% ipython --no-banner

In [1]: import numpy as np

In [2]: np.set_printoptions(precision=2, suppress=True, linewidth=200, floatmode="fixed")

In [3]: data = np.loadtxt("case12.csv", delimiter=",")

In [4]: data
Out[4]: 
array([[  0.00,  -5.00,   4.00,  -1.00,   0.00, -10.00,   1.00,  -7.00,  -2.00,   9.00,  -5.00,   2.00,   3.00],
       [ -5.00,   2.00,   3.00,   0.00,  -1.00,  -2.00,   4.00,  -6.00,   6.00,   0.00,   0.00,  -3.00,  -7.00],
       [  4.00,   3.00,   4.00,   2.00,  -6.00,   5.00,   0.00,   4.00,  -4.00,   1.00,   1.00,   3.00,   0.00],
       [ -1.00,   0.00,   2.00,   4.00,   0.00,  -5.00,   8.00,   4.00,   1.00,  -1.00,  -1.00,   4.00,  -2.00],
       [  0.00,  -1.00,  -6.00,   0.00,   4.00,   1.00,  -2.00,   0.00,  -6.00,   4.00,  -4.00,   3.00,  -2.00],
       [-10.00,  -2.00,   5.00,  -5.00,   1.00,   2.00,  -3.00,  -1.00,   2.00,   3.00,  -5.00,   1.00,  -3.00],
       [  1.00,   4.00,   0.00,   8.00,  -2.00,  -3.00,  -8.00,   3.00,  -1.00,  -7.00,   1.00,  -2.00,   3.00],
       [ -7.00,  -6.00,   4.00,   4.00,   0.00,  -1.00,   3.00,  -4.00,   1.00,   0.00,  -3.00,  -6.00,   4.00],
       [ -2.00,   6.00,  -4.00,   1.00,  -6.00,   2.00,  -1.00,   1.00,  -6.00,  -2.00,   0.00,   4.00,   9.00],
       [  9.00,   0.00,   1.00,  -1.00,   4.00,   3.00,  -7.00,   0.00,  -2.00,   0.00,  -1.00,  -6.00,  -7.00],
       [ -5.00,   0.00,   1.00,  -1.00,  -4.00,  -5.00,   1.00,  -3.00,   0.00,  -1.00,   6.00,  -6.00,   1.00],
       [  2.00,  -3.00,   3.00,   4.00,   3.00,   1.00,  -2.00,  -6.00,   4.00,  -6.00,  -6.00,   0.00,  -2.00],
       [  3.00,  -7.00,   0.00,  -2.00,  -2.00,  -3.00,   3.00,   4.00,   9.00,  -7.00,   1.00,  -2.00,  -2.00]])

In [5]: # symmetric

In [6]: vals, V = np.linalg.eigh(data)

In [7]: np.abs(V[:, -1]).round(6).argmax()
Out[7]: np.int64(9)

In [8]: np.unique(vals.round(6) + 0, return_counts=True)[1]
Out[8]: array([1, 1, 1, 1, 1, 1, 1, 1, 1, 1, 1, 1, 1])

In [9]: (vals > 1e-8).sum(), (vals < -1e-8).sum()
Out[9]: (np.int64(7), np.int64(6))

In [10]: round(float(vals.sum()), 2), np.trace(data)
Out[10]: (2.0, np.float64(2.0))

In [11]: J = np.load("x.npy")

In [12]: J
Out[12]: 
array([[ -3,  -2,  -1,   0,   1,   2,   3,   4,   5,   6],
       [  7,   8,   9,  10,  11,  12,  13,  14,  15,  16],
       [ 17,  18,  19,  20,  21,  22,  23,  24,  25,  26],
       [ 27,  28,  29,  30,  31,  32,  33,  34,  35,  36],
       [ 37,  38,  39,  40,  41,  42,  43,  44,  45,  46],
       [ 47,  48,  49,  50,  51,  52,  53,  54,  55,  56],
       [ 57,  58,  59,  60,  61,  62,  63,  64,  65,  66],
       [ 67,  68,  69,  70,  71,  72,  73,  74,  75,  76],
       [ 77,  78,  79,  80,  81,  82,  83,  84,  85,  86],
       [ 87,  88,  89,  90,  91,  92,  93,  94,  95,  96],
       [ 97,  98,  99, 100, 101, 102, 103, 104, 105, 106],
       [107, 108, 109, 110, 111, 112, 113, 114, 115, 116]])

In [13]: U, sigma, vt = np.linalg.svd(J)

In [14]: np.argmax(sigma[:-1] / (sigma[1:] + 1e-6)) + 1
Out[14]: np.int64(2)

In [15]: sigma.round(2) + 0
Out[15]: array([725.80,  16.39,   0.00,   0.00,   0.00,   0.00,   0.00,   0.00,   0.00,   0.00])

In [16]: out = U[:, :2] @ np.diag(sigma[:2]) @ vt[:2]

In [17]: np.round(np.linalg.norm(J - out) / np.linalg.norm(J), 2)
Out[17]: np.float64(0.0)

In [18]: np.linalg.matrix_rank(J, rtol=0.05)
Out[18]: np.int64(1)

In [19]: out.round(2) + 0
Out[19]: 
array([[ -3.00,  -2.00,  -1.00,   0.00,   1.00,   2.00,   3.00,   4.00,   5.00,   6.00],
       [  7.00,   8.00,   9.00,  10.00,  11.00,  12.00,  13.00,  14.00,  15.00,  16.00],
       [ 17.00,  18.00,  19.00,  20.00,  21.00,  22.00,  23.00,  24.00,  25.00,  26.00],
       [ 27.00,  28.00,  29.00,  30.00,  31.00,  32.00,  33.00,  34.00,  35.00,  36.00],
       [ 37.00,  38.00,  39.00,  40.00,  41.00,  42.00,  43.00,  44.00,  45.00,  46.00],
       [ 47.00,  48.00,  49.00,  50.00,  51.00,  52.00,  53.00,  54.00,  55.00,  56.00],
       [ 57.00,  58.00,  59.00,  60.00,  61.00,  62.00,  63.00,  64.00,  65.00,  66.00],
       [ 67.00,  68.00,  69.00,  70.00,  71.00,  72.00,  73.00,  74.00,  75.00,  76.00],
       [ 77.00,  78.00,  79.00,  80.00,  81.00,  82.00,  83.00,  84.00,  85.00,  86.00],
       [ 87.00,  88.00,  89.00,  90.00,  91.00,  92.00,  93.00,  94.00,  95.00,  96.00],
       [ 97.00,  98.00,  99.00, 100.00, 101.00, 102.00, 103.00, 104.00, 105.00, 106.00],
       [107.00, 108.00, 109.00, 110.00, 111.00, 112.00, 113.00, 114.00, 115.00, 116.00]])
